>>> import numpy as np
>>> import numpy.linalg as la
>>> np.set_printoptions(precision=2, suppress=True, linewidth=200, floatmode="fixed")
>>> F = np.loadtxt("block3.csv", delimiter=",")
>>> F
array([[ 0.00,  5.00,  0.00,  8.00, 11.00,  6.00, 12.00],
       [ 0.00,  0.00,  0.00,  4.00,  0.00,  3.00,  6.00],
       [ 0.00,  1.00,  0.00,  6.00,  2.00,  3.00,  5.00],
       [ 4.00,  5.00,  0.00,  2.00,  0.00,  5.00,  3.00],
       [ 5.00,  2.00,  0.00,  0.00,  9.00,  1.00,  5.00],
       [ 7.00,  0.00,  2.00,  0.00,  0.00,  0.00,  0.00],
       [ 0.00,  3.00,  5.00,  6.00,  0.00,  1.00,  0.00],
       [ 0.00,  0.00,  5.00,  0.00,  0.00,  0.00,  0.00],
       [ 1.00,  0.00, 14.00,  0.00,  0.00,  0.00,  0.00],
       [ 0.00,  0.00,  0.00,  6.00,  6.00,  4.00, 10.00],
       [ 3.00,  0.00,  0.00,  0.00,  3.00,  4.00, 13.00],
       [ 0.00,  0.00,  3.00,  2.00,  0.00,  3.00,  7.00],
       [ 1.00,  0.00, 10.00,  0.00,  0.00,  0.00,  0.00]])
>>> cov = F.T @ F
>>> (F @ F.T).shape
(13, 13)
>>> la.eigvalsh(cov)[::-1]
array([981.30, 363.35, 118.44,  93.46,  70.25,  21.26,   1.95])
>>> la.matrix_rank(cov)
np.int64(7)
>>> np.allclose(cov, cov.T)
True
>>> B = F / la.norm(F, axis=1, keepdims=True)
>>> cov = B @ B.T
>>> (cov - 2 * np.eye(13)).round(6).argmax(axis=1)
array([ 9,  2,  1,  2,  0,  3,  7,  8, 12,  0, 11,  1,  8])
>>> cov[12]
array([0.00, 0.00, 0.00, 0.04, 0.04, 0.37, 0.59, 1.00, 1.00, 0.00, 0.02, 0.35, 1.00])
>>> round(float(la.norm(F, "nuc")), 2)
85.33
>>> round(la.norm(F, 1), 2), round(float(la.norm(F, np.inf)), 2)
(np.float64(61.0), 42.0)
>>> round(float(la.norm(F) ** 2 / la.norm(F, 2) ** 2), 2)
1.68
>>> la.norm(F, axis=0)
array([10.05,  8.00, 18.95, 14.00, 15.84, 11.05, 23.60])
>>> F[2] @ F[7]
np.float64(0.0)
>>> def softmax(z):
...     e = np.exp(z - z.max(axis=-1, keepdims=True))
...     return e / e.sum(axis=-1, keepdims=True)
... 
>>> softmax(F).sum(axis=1)
array([1.00, 1.00, 1.00, 1.00, 1.00, 1.00, 1.00, 1.00, 1.00, 1.00, 1.00, 1.00, 1.00])
>>> np.round(softmax(F[12]), 2) + 0
array([0.00, 0.00, 1.00, 0.00, 0.00, 0.00, 0.00])
>>> att = F @ F.T / np.sqrt(7)
>>> softmax(att).round(6).argmax(axis=1)
array([0, 0, 0, 0, 0, 5, 6, 8, 8, 0, 0, 0, 8])
>>> O, vecs = la.qr(F[:, :6])[0], la.qr(F[:, 6:])[0]
>>> s = la.svd(O.T @ vecs, compute_uv=False)
>>> s
array([0.99])
>>> (s > 0.9).sum()
np.int64(1)
>>> round(la.norm(O @ O.T - vecs @ vecs.T, 2), 2)
np.float64(1.0)
>>> J = np.load("a.npy")
>>> J
array([[ 1.00,  0.00,  0.00,  0.00,  0.00,  0.00,  0.00,  0.00,  0.00,  0.00],
       [ 0.00,  1.00,  0.00,  0.00,  0.00,  0.00,  0.00,  0.00,  0.00,  0.00],
       [ 0.00,  0.00,  1.00,  0.00,  0.00,  0.00,  0.00,  0.00,  0.00,  0.00],
       [ 0.00,  0.00,  0.00,  0.97, -0.26,  0.00,  0.00,  0.00,  0.00,  0.00],
       [ 0.00,  0.00,  0.00,  0.26,  0.97,  0.00,  0.00,  0.00,  0.00,  0.00],
       [ 0.00,  0.00,  0.00,  0.00,  0.00,  1.00,  0.00,  0.00,  0.00,  0.00],
       [ 0.00,  0.00,  0.00,  0.00,  0.00,  0.00,  1.00,  0.00,  0.00,  0.00],
       [ 0.00,  0.00,  0.00,  0.00,  0.00,  0.00,  0.00,  1.00,  0.00,  0.00],
       [ 0.00,  0.00,  0.00,  0.00,  0.00,  0.00,  0.00,  0.00,  1.00,  0.00],
       [ 0.00,  0.00,  0.00,  0.00,  0.00,  0.00,  0.00,  0.00,  0.00,  1.00]])
>>> np.allclose(J, J.T)
False
>>> np.round(la.det(J), 2)
np.float64(1.0)
>>> la.matrix_power(J, 4)
array([[ 1.00,  0.00,  0.00,  0.00,  0.00,  0.00,  0.00,  0.00,  0.00,  0.00],
       [ 0.00,  1.00,  0.00,  0.00,  0.00,  0.00,  0.00,  0.00,  0.00,  0.00],
       [ 0.00,  0.00,  1.00,  0.00,  0.00,  0.00,  0.00,  0.00,  0.00,  0.00],
       [ 0.00,  0.00,  0.00,  0.50, -0.87,  0.00,  0.00,  0.00,  0.00,  0.00],
       [ 0.00,  0.00,  0.00,  0.87,  0.50,  0.00,  0.00,  0.00,  0.00,  0.00],
       [ 0.00,  0.00,  0.00,  0.00,  0.00,  1.00,  0.00,  0.00,  0.00,  0.00],
       [ 0.00,  0.00,  0.00,  0.00,  0.00,  0.00,  1.00,  0.00,  0.00,  0.00],
       [ 0.00,  0.00,  0.00,  0.00,  0.00,  0.00,  0.00,  1.00,  0.00,  0.00],
       [ 0.00,  0.00,  0.00,  0.00,  0.00,  0.00,  0.00,  0.00,  1.00,  0.00],
       [ 0.00,  0.00,  0.00,  0.00,  0.00,  0.00,  0.00,  0.00,  0.00,  1.00]])
>>> np.allclose(J @ J.T, J.T @ J)
True
>>> f = np.array([1, 2])
>>> np.array([np.convolve(row, f, "same") for row in J])
array([[ 1.00,  2.00,  0.00,  0.00,  0.00,  0.00,  0.00,  0.00,  0.00,  0.00],
       [ 0.00,  1.00,  2.00,  0.00,  0.00,  0.00,  0.00,  0.00,  0.00,  0.00],
       [ 0.00,  0.00,  1.00,  2.00,  0.00,  0.00,  0.00,  0.00,  0.00,  0.00],
       [ 0.00,  0.00,  0.00,  0.97,  1.67, -0.52,  0.00,  0.00,  0.00,  0.00],
       [ 0.00,  0.00,  0.00,  0.26,  1.48,  1.93,  0.00,  0.00,  0.00,  0.00],
       [ 0.00,  0.00,  0.00,  0.00,  0.00,  1.00,  2.00,  0.00,  0.00,  0.00],
       [ 0.00,  0.00,  0.00,  0.00,  0.00,  0.00,  1.00,  2.00,  0.00,  0.00],
       [ 0.00,  0.00,  0.00,  0.00,  0.00,  0.00,  0.00,  1.00,  2.00,  0.00],
       [ 0.00,  0.00,  0.00,  0.00,  0.00,  0.00,  0.00,  0.00,  1.00,  2.00],
       [ 0.00,  0.00,  0.00,  0.00,  0.00,  0.00,  0.00,  0.00,  0.00,  1.00]])
>>> np.correlate(J[2], J[1], "full")
array([0.00, 0.00, 0.00, 0.00, 0.00, 0.00, 0.00, 0.00, 0.00, 0.00, 1.00, 0.00, 0.00, 0.00, 0.00, 0.00, 0.00, 0.00, 0.00])
>>> np.cross(J[2, :3], J[1, :3])
array([-1.00,  0.00,  0.00])
>>> np.convolve(J[2], f)
array([0.00, 0.00, 1.00, 2.00, 0.00, 0.00, 0.00, 0.00, 0.00, 0.00, 0.00])
>>> x = np.array([0, -1, -2, 2, -1, 2, -2, -1, 2, 2])
>>> np.sort(np.abs(np.degrees(np.angle(la.eigvals(J)))))
array([ 0.00,  0.00,  0.00,  0.00,  0.00,  0.00,  0.00,  0.00, 15.00, 15.00])
>>> round(la.norm(x), 2), np.round(la.norm(J @ x), 2)
(np.float64(5.2), np.float64(5.2))
>>> np.abs(la.eigvals(J))
array([1.00, 1.00, 1.00, 1.00, 1.00, 1.00, 1.00, 1.00, 1.00, 1.00])
>>> la.inv(J)
array([[ 1.00,  0.00,  0.00,  0.00,  0.00,  0.00,  0.00,  0.00,  0.00,  0.00],
       [ 0.00,  1.00,  0.00,  0.00,  0.00,  0.00,  0.00,  0.00,  0.00,  0.00],
       [ 0.00,  0.00,  1.00,  0.00,  0.00,  0.00,  0.00,  0.00,  0.00,  0.00],
       [ 0.00,  0.00,  0.00,  0.97,  0.26,  0.00,  0.00,  0.00,  0.00,  0.00],
       [ 0.00,  0.00,  0.00, -0.26,  0.97,  0.00,  0.00,  0.00,  0.00,  0.00],
       [ 0.00,  0.00,  0.00,  0.00,  0.00,  1.00,  0.00,  0.00,  0.00,  0.00],
       [ 0.00,  0.00,  0.00,  0.00,  0.00,  0.00,  1.00,  0.00,  0.00,  0.00],
       [ 0.00,  0.00,  0.00,  0.00,  0.00,  0.00,  0.00,  1.00,  0.00,  0.00],
       [ 0.00,  0.00,  0.00,  0.00,  0.00,  0.00,  0.00,  0.00,  1.00,  0.00],
       [ 0.00,  0.00,  0.00,  0.00,  0.00,  0.00,  0.00,  0.00,  0.00,  1.00]])
>>> 10 - la.matrix_rank(J - np.eye(10), tol=1e-8)
np.int64(8)
